% ipython --no-banner

In [1]: import numpy as np

In [2]: from numpy import linalg as LA

In [3]: np.set_printoptions(suppress=True, linewidth=140)

In [4]: feats = np.load("sample17.npy")

In [5]: feats.round(4)
Out[5]: 
array([[-0.8135, -0.1399, -0.4701, -0.1703, -0.5901, -0.0596, -0.5446,  1.1576,  0.5652,  0.8431,  0.0338, -0.5496,  0.0084],
       [-0.1399, -0.2761, -0.0084, -0.4003,  0.4506,  0.3124,  0.0696, -0.0436, -1.3858,  0.6096,  0.6254,  0.1365,  0.5255],
       [-0.4701, -0.0084, -0.8498,  1.0317, -0.4297,  0.5042, -0.5515, -0.0211,  0.3533, -0.1093, -0.2875,  0.0856, -0.4742],
       [-0.1703, -0.4003,  1.0317,  1.2659,  0.4338, -0.1967, -0.3026, -0.1271,  0.5108,  0.3298, -1.5589,  0.2257, -0.3763],
       [-0.5901,  0.4506, -0.4297,  0.4338,  0.1918,  0.5127,  0.084 , -0.4979, -0.3477, -0.6432,  0.321 , -0.0662,  0.6067],
       [-0.0596,  0.3124,  0.5042, -0.1967,  0.5127, -0.4988,  1.3549, -0.3858,  0.338 , -0.2374,  0.4878, -0.9056, -0.8138],
       [-0.5446,  0.0696, -0.5515, -0.3026,  0.084 ,  1.3549,  0.1286, -0.2247,  0.7326,  1.2069,  0.5266,  0.1429,  0.3274],
       [ 1.1576, -0.0436, -0.0211, -0.1271, -0.4979, -0.3858, -0.2247, -0.3973,  0.2505, -0.1845,  0.4953,  0.3057, -0.52  ],
       [ 0.5652, -1.3858,  0.3533,  0.5108, -0.3477,  0.338 ,  0.7326,  0.2505, -0.2681,  0.0266,  0.4381, -0.0789,  0.2972],
       [ 0.8431,  0.6096, -0.1093,  0.3298, -0.6432, -0.2374,  1.2069, -0.1845,  0.0266, -0.0027, -0.5133,  0.0417,  1.109 ],
       [ 0.0338,  0.6254, -0.2875, -1.5589,  0.321 ,  0.4878,  0.5266,  0.4953,  0.4381, -0.5133, -1.5379,  0.6937,  0.4879],
       [-0.5496,  0.1365,  0.0856,  0.2257, -0.0662, -0.9056,  0.1429,  0.3057, -0.0789,  0.0417,  0.6937,  0.292 ,  1.2381],
       [ 0.0084,  0.5255, -0.4742, -0.3763,  0.6067, -0.8138,  0.3274, -0.52  ,  0.2972,  1.109 ,  0.4879,  1.2381, -1.2341]])

In [6]: w, vecs = LA.eigvalsh(feats)
---------------------------------------------------------------------------
ValueError                                Traceback (most recent call last)
Cell In[6], line 1
----> 1 w, vecs = LA.eigvalsh(feats)

ValueError: too many values to unpack (expected 2)

In [7]: w, vecs = LA.eigh(feats)

In [8]: np.round(LA.eigvalsh(feats + -1 * np.eye(13)), 4) + 0
Out[8]: array([-4., -4., -4., -3., -3., -2., -1., -1.,  0.,  1.,  1.,  1.,  2.])

In [9]: (w > 1e-8).sum(), (w < -1e-8).sum()
Out[9]: (np.int64(5), np.int64(6))

In [10]: np.abs(vecs[:, -1]).round(6).argmax()
Out[10]: np.int64(3)

In [11]: LA.lstsq(feats[:-1].T, feats[-1])[2]
Out[11]: np.int32(11)

In [12]: np.allclose(feats[:-1].T @ LA.lstsq(feats[:-1].T, feats[-1])[0], feats[-1])
Out[12]: True

In [13]: T = np.stack([feats, 4 * feats, feats[::-1]])

In [14]: LA.matrix_rank(T)
Out[14]: array([11, 11, 11])

In [15]: np.round(np.einsum("bij,cij->bc", T, T), 4)
Out[15]: 
array([[ 58.    , 232.    ,   2.7647],
       [232.    , 928.    ,  11.0588],
       [  2.7647,  11.0588,  58.    ]])

In [16]: T.shape
Out[16]: (3, 13, 13)

In [17]: np.round(LA.det(T), 4) + 0
Out[17]: array([0., 0., 0.])

In [18]: np.round(LA.norm(T, axis=(1, 2)), 4)
Out[18]: array([ 7.6158, 30.4631,  7.6158])

In [19]: (T @ feats.T).shape
Out[19]: (3, 13, 13)

In [20]: other = np.array([[-2, 1, -2, 1, 2, 1, 0, 0, -1, 0, -1, -2],
    ...:     [1, 1, 2, 2, -2, -1, 2, 2, 2, 0, -1, 1],
    ...:     [1, -1, 1, -1, 2, 0, 0, 2, 2, -1, -1, -1],
    ...:     [1, -2, 2, -2, 2, -1, -1, 1, -1, 0, -2, -2],
    ...:     [0, 0, -2, 1, 1, 1, 0, -2, -2, 0, 0, 2],
    ...:     [2, -1, 0, -2, -1, 2, 0, 2, 0, -2, -2, 1],
    ...:     [0, 2, 0, 1, 2, 1, -1, 2, 1, 0, 2, 2],
    ...:     [1, 0, 2, 0, -1, 2, -2, 1, 2, 1, -2, 0],
    ...:     [1, -2, -1, 2, 2, -1, -1, 0, 2, -2, 2, 2],
    ...:     [2, 2, 2, -1, 2, 0, 2, -2, -2, 1, 2, 1],
    ...:     [1, -1, -2, -1, 1, 0, 2, -2, 2, 0, -2, -1],
    ...:     [2, 0, -2, -2, -2, 2, 1, 2, 0, -1, -2, 0]])

In [21]: other[-1] = other[0]

In [22]: arr = other + 0.02 * np.eye(12)

In [23]: arr
Out[23]: 
array([[-1.98,  1.  , -2.  ,  1.  ,  2.  ,  1.  ,  0.  ,  0.  , -1.  ,  0.  , -1.  , -2.  ],
       [ 1.  ,  1.02,  2.  ,  2.  , -2.  , -1.  ,  2.  ,  2.  ,  2.  ,  0.  , -1.  ,  1.  ],
       [ 1.  , -1.  ,  1.02, -1.  ,  2.  ,  0.  ,  0.  ,  2.  ,  2.  , -1.  , -1.  , -1.  ],
       [ 1.  , -2.  ,  2.  , -1.98,  2.  , -1.  , -1.  ,  1.  , -1.  ,  0.  , -2.  , -2.  ],
       [ 0.  ,  0.  , -2.  ,  1.  ,  1.02,  1.  ,  0.  , -2.  , -2.  ,  0.  ,  0.  ,  2.  ],
       [ 2.  , -1.  ,  0.  , -2.  , -1.  ,  2.02,  0.  ,  2.  ,  0.  , -2.  , -2.  ,  1.  ],
       [ 0.  ,  2.  ,  0.  ,  1.  ,  2.  ,  1.  , -0.98,  2.  ,  1.  ,  0.  ,  2.  ,  2.  ],
       [ 1.  ,  0.  ,  2.  ,  0.  , -1.  ,  2.  , -2.  ,  1.02,  2.  ,  1.  , -2.  ,  0.  ],
       [ 1.  , -2.  , -1.  ,  2.  ,  2.  , -1.  , -1.  ,  0.  ,  2.02, -2.  ,  2.  ,  2.  ],
       [ 2.  ,  2.  ,  2.  , -1.  ,  2.  ,  0.  ,  2.  , -2.  , -2.  ,  1.02,  2.  ,  1.  ],
       [ 1.  , -1.  , -2.  , -1.  ,  1.  ,  0.  ,  2.  , -2.  ,  2.  ,  0.  , -1.98, -1.  ],
       [-2.  ,  1.  , -2.  ,  1.  ,  2.  ,  1.  ,  0.  ,  0.  , -1.  ,  0.  , -1.  , -1.98]])

In [24]: arr[7] @ arr[8]
Out[24]: np.float64(-4.96)

In [25]: np.round(LA.norm(arr, axis=1), 4)
Out[25]: array([4.5739, 5.3889, 4.3635, 5.3778, 4.3635, 5.2039, 4.8949, 4.9031, 5.664 , 5.9195, 4.992 , 4.5739])

In [26]: np.round(LA.norm(arr, 1), 4), np.round(LA.norm(arr, np.inf), 4)
Out[26]: (np.float64(20.02), np.float64(19.02))

In [27]: round(LA.norm(arr[7], 1), 4), round(LA.norm(arr[7], np.inf), 4)
Out[27]: (np.float64(14.02), np.float64(2.0))

In [28]: np.round(LA.norm(arr, 2), 4)
Out[28]: np.float64(8.6515)

In [29]: LA.norm(arr, axis=1).argmax()
Out[29]: np.int64(9)

In [30]: round(LA.norm(arr[7] - arr[8]), 4)
Out[30]: np.float64(8.1265)

In [31]: Z = np.sign(np.array([[-1, -3, 7, -4], [9, -7, -3, 1], [0, 7, -2, -1], [-1, -6, -5, 3]]))

In [32]: other = (np.tril(Z, -1) + np.eye(4)) @ (np.triu(Z, 1) + np.eye(4))

In [33]: w = np.array([2, 2, 0, 0])

In [34]: E = np.rint(other * w @ LA.inv(other)) + 0

In [35]: E
Out[35]: 
array([[ 0.,  2., -2.,  0.],
       [ 0.,  2.,  0.,  0.],
       [ 0.,  0.,  2.,  0.],
       [ 0., -2.,  0.,  0.]])

In [36]: LA.cond(E) > 100
Out[36]: np.True_

In [37]: np.argsort(-LA.norm(E, axis=0).round(6), kind="stable")[:3]
Out[37]: array([1, 2, 0])
